In [1]: import numpy as np

In [2]: np.set_printoptions(precision=3, suppress=True, linewidth=200)

In [3]: tidy = lambda a: np.round(a, 3) + 0

In [4]: F = np.loadtxt("block3.csv", delimiter=",")

In [5]: F
Out[5]: 
array([[-0.435,  1.014, -0.79 ,  2.056, -0.303, -2.789,  1.049,  0.328, -1.291,  0.179],
       [ 0.4  , -1.8  , -0.2  , -1.4  , -0.1  ,  0.5  ,  0.2  , -1.5  , -1.6  ,  0.8  ],
       [ 0.1  ,  1.2  , -0.6  ,  0.8  ,  0.6  ,  0.8  , -0.3  , -1.9  ,  1.8  , -0.9  ],
       [-1.6  ,  0.1  , -0.3  , -1.4  ,  1.7  ,  0.4  ,  0.7  ,  0.4  , -0.6  ,  0.2  ],
       [ 0.   , -0.2  ,  0.6  , -1.   ,  0.8  , -1.   ,  0.4  ,  0.1  , -2.   , -0.7  ],
       [ 0.5  ,  1.1  ,  0.5  , -1.3  , -1.1  ,  0.7  ,  1.   , -0.2  ,  1.2  ,  0.7  ],
       [ 0.2  , -0.3  ,  1.8  ,  1.1  , -0.6  ,  0.5  ,  0.1  ,  1.6  ,  0.8  , -1.6  ],
       [-0.4  ,  1.1  , -0.8  ,  2.   , -0.3  , -2.7  ,  1.   ,  0.3  , -1.3  ,  0.1  ]])

In [6]: tidy(np.linalg.norm(F, 2) / np.linalg.norm(F))
Out[6]: np.float64(0.636)

In [7]: np.linalg.cond(F) > 100
Out[7]: np.False_

In [8]: np.linalg.matrix_rank(F, rtol=0.1)
Out[8]: np.int64(7)

In [9]: np.argsort(-np.linalg.norm(F, axis=0).round(6), kind="stable")[:3]
Out[9]: array([5, 3, 8])

In [10]: Uu, sig, Vt = np.linalg.svd(F)

In [11]: np.argmax(sig[:-1] / (sig[1:] + 1e-6)) + 1
Out[11]: np.int64(7)

In [12]: tidy(sig)
Out[12]: array([6.059, 4.729, 3.575, 2.826, 2.598, 1.79 , 1.017, 0.071])

In [13]: Y = Uu[:, :7] @ np.diag(sig[:7]) @ Vt[:7]

In [14]: tidy(np.linalg.norm(F - Y, 2)), tidy(sig[7])
Out[14]: (np.float64(0.071), np.float64(0.071))

In [15]: np.linalg.matrix_rank(Y)
Out[15]: np.int64(7)

In [16]: Y = F / np.linalg.norm(F, axis=1, keepdims=True)

In [17]: C2 = Y @ Y.T

In [18]: tidy(C2[6])
Out[18]: array([-0.107, -0.535, -0.062, -0.342, -0.133, -0.014,  1.   , -0.108])

In [19]: Y = F / np.sqrt((F ** 2).mean(axis=1, keepdims=True))

In [20]: np.linalg.matrix_rank(Y) == np.linalg.matrix_rank(F)
Out[20]: np.True_

In [21]: np.linalg.matrix_rank(F - F.mean(axis=1, keepdims=True))
Out[21]: np.int64(8)

In [22]: tidy(np.linalg.norm(Y, axis=1))
Out[22]: array([3.162, 3.162, 3.162, 3.162, 3.162, 3.162, 3.162, 3.162])

In [23]: arr = np.load("arr.npy")

In [24]: arr
Out[24]: 
array([[ 39,   6,  18,  40,  33,  19,  23, -10],
       [  6,  43,  20,  25,  23,  13,  -9, -33],
       [ 18,  20,  51,  25,  51,  34,  35,  16],
       [ 40,  25,  25,  50,  40,  25,  20, -25],
       [ 33,  23,  51,  40,  60,  34,  32,   4],
       [ 19,  13,  34,  25,  34,  30,  36,   9],
       [ 23,  -9,  35,  20,  32,  36,  60,  34],
       [-10, -33,  16, -25,   4,   9,  34,  58]])

In [25]: ev, evecs = np.linalg.eigh(arr)

In [26]: tidy(np.linalg.svd(arr, compute_uv=False))
Out[26]: array([213.586, 117.068,  43.181,  17.165,   0.   ,   0.   ,   0.   ,   0.   ])

In [27]: tidy(evecs.T @ arr @ evecs)
Out[27]: 
array([[  0.   ,   0.   ,   0.   ,   0.   ,   0.   ,   0.   ,   0.   ,   0.   ],
       [  0.   ,   0.   ,   0.   ,   0.   ,   0.   ,   0.   ,   0.   ,   0.   ],
       [  0.   ,   0.   ,   0.   ,   0.   ,   0.   ,   0.   ,   0.   ,   0.   ],
       [  0.   ,   0.   ,   0.   ,   0.   ,   0.   ,   0.   ,   0.   ,   0.   ],
       [  0.   ,   0.   ,   0.   ,   0.   ,  17.165,   0.   ,   0.   ,   0.   ],
       [  0.   ,   0.   ,   0.   ,   0.   ,   0.   ,  43.181,   0.   ,   0.   ],
       [  0.   ,   0.   ,   0.   ,   0.   ,   0.   ,   0.   , 117.068,   0.   ],
       [  0.   ,   0.   ,   0.   ,   0.   ,   0.   ,   0.   ,   0.   , 213.586]])

In [28]: tidy(evecs @ np.diag(ev) @ evecs.T)
Out[28]: 
array([[ 39.,   6.,  18.,  40.,  33.,  19.,  23., -10.],
       [  6.,  43.,  20.,  25.,  23.,  13.,  -9., -33.],
       [ 18.,  20.,  51.,  25.,  51.,  34.,  35.,  16.],
       [ 40.,  25.,  25.,  50.,  40.,  25.,  20., -25.],
       [ 33.,  23.,  51.,  40.,  60.,  34.,  32.,   4.],
       [ 19.,  13.,  34.,  25.,  34.,  30.,  36.,   9.],
       [ 23.,  -9.,  35.,  20.,  32.,  36.,  60.,  34.],
       [-10., -33.,  16., -25.,   4.,   9.,  34.,  58.]])

In [29]: tidy(ev)
Out[29]: array([  0.   ,   0.   ,   0.   ,   0.   ,  17.165,  43.181, 117.068, 213.586])

In [30]: np.unique(ev.round(6) + 0, return_counts=True)[1]
Out[30]: array([4, 1, 1, 1, 1])

In [31]: tidy(evecs.T @ evecs)
Out[31]: 
array([[1., 0., 0., 0., 0., 0., 0., 0.],
       [0., 1., 0., 0., 0., 0., 0., 0.],
       [0., 0., 1., 0., 0., 0., 0., 0.],
       [0., 0., 0., 1., 0., 0., 0., 0.],
       [0., 0., 0., 0., 1., 0., 0., 0.],
       [0., 0., 0., 0., 0., 1., 0., 0.],
       [0., 0., 0., 0., 0., 0., 1., 0.],
       [0., 0., 0., 0., 0., 0., 0., 1.]])

In [32]: tidy(np.abs(evecs[:, -1]))
Out[32]: array([0.322, 0.186, 0.435, 0.39 , 0.501, 0.35 , 0.382, 0.038])

In [33]: (ev > 1e-8).sum(), (ev < -1e-8).sum()
Out[33]: (np.int64(4), np.int64(0))

In [34]: tidy(np.linalg.eigvalsh(arr @ arr))
Out[34]: array([    0.   ,     0.   ,     0.   ,     0.   ,   294.639,  1864.621, 13704.95 , 45618.791])
